% python3 -q
>>> import numpy as np
>>> np.set_printoptions(precision=2, suppress=True, linewidth=140)
>>> m1 = np.load("mat.npy")
>>> m1
array([[ 0.08, -0.03, -0.14, -0.14,  0.08, -0.08,  0.08, -0.03, -0.08, -0.03, -0.08],
       [-0.03,  0.01,  0.05,  0.05, -0.03,  0.03, -0.03,  0.01,  0.03,  0.01,  0.03],
       [-0.14,  0.05,  0.23,  0.23, -0.14,  0.14, -0.14,  0.05,  0.14,  0.05,  0.14],
       [-0.14,  0.05,  0.23,  0.23, -0.14,  0.14, -0.14,  0.05,  0.14,  0.05,  0.14],
       [ 0.08, -0.03, -0.14, -0.14,  0.08, -0.08,  0.08, -0.03, -0.08, -0.03, -0.08],
       [-0.08,  0.03,  0.14,  0.14, -0.08,  0.08, -0.08,  0.03,  0.08,  0.03,  0.08],
       [ 0.08, -0.03, -0.14, -0.14,  0.08, -0.08,  0.08, -0.03, -0.08, -0.03, -0.08],
       [-0.03,  0.01,  0.05,  0.05, -0.03,  0.03, -0.03,  0.01,  0.03,  0.01,  0.03],
       [-0.08,  0.03,  0.14,  0.14, -0.08,  0.08, -0.08,  0.03,  0.08,  0.03,  0.08],
       [-0.03,  0.01,  0.05,  0.05, -0.03,  0.03, -0.03,  0.01,  0.03,  0.01,  0.03],
       [-0.08,  0.03,  0.14,  0.14, -0.08,  0.08, -0.08,  0.03,  0.08,  0.03,  0.08]])
>>> U, s, VT = np.linalg.svd(m1)
>>> s.round(2) + 0
array([1., 0., 0., 0., 0., 0., 0., 0., 0., 0., 0.])
>>> np.argmax(s[:-1] / (s[1:] + 1e-6)) + 1
np.int64(1)
>>> M2 = U[:, :1] @ np.diag(s[:1]) @ VT[:1]
>>> M2
array([[ 0.08, -0.03, -0.14, -0.14,  0.08, -0.08,  0.08, -0.03, -0.08, -0.03, -0.08],
       [-0.03,  0.01,  0.05,  0.05, -0.03,  0.03, -0.03,  0.01,  0.03,  0.01,  0.03],
       [-0.14,  0.05,  0.23,  0.23, -0.14,  0.14, -0.14,  0.05,  0.14,  0.05,  0.14],
       [-0.14,  0.05,  0.23,  0.23, -0.14,  0.14, -0.14,  0.05,  0.14,  0.05,  0.14],
       [ 0.08, -0.03, -0.14, -0.14,  0.08, -0.08,  0.08, -0.03, -0.08, -0.03, -0.08],
       [-0.08,  0.03,  0.14,  0.14, -0.08,  0.08, -0.08,  0.03,  0.08,  0.03,  0.08],
       [ 0.08, -0.03, -0.14, -0.14,  0.08, -0.08,  0.08, -0.03, -0.08, -0.03, -0.08],
       [-0.03,  0.01,  0.05,  0.05, -0.03,  0.03, -0.03,  0.01,  0.03,  0.01,  0.03],
       [-0.08,  0.03,  0.14,  0.14, -0.08,  0.08, -0.08,  0.03,  0.08,  0.03,  0.08],
       [-0.03,  0.01,  0.05,  0.05, -0.03,  0.03, -0.03,  0.01,  0.03,  0.01,  0.03],
       [-0.08,  0.03,  0.14,  0.14, -0.08,  0.08, -0.08,  0.03,  0.08,  0.03,  0.08]])
>>> np.linalg.matrix_rank(M2)
np.int64(1)
>>> round(float(np.linalg.norm(m1 - M2) / np.linalg.norm(m1)), 2)
0.0
>>> rng = np.random.default_rng(26035)
>>> idx = rng.permutation(11)
>>> idx
array([ 5,  6,  3,  7,  8,  4, 10,  2,  9,  1,  0])
>>> M2 = m1[idx][:, idx]
>>> np.round(np.sort(np.abs(np.linalg.eigvals(M2))), 2) + 0
array([0., 0., 0., 0., 0., 0., 0., 0., 0., 0., 1.])
>>> round(float(np.linalg.det(M2)), 2), np.round(np.linalg.det(m1[idx]), 2)
(0.0, np.float64(0.0))
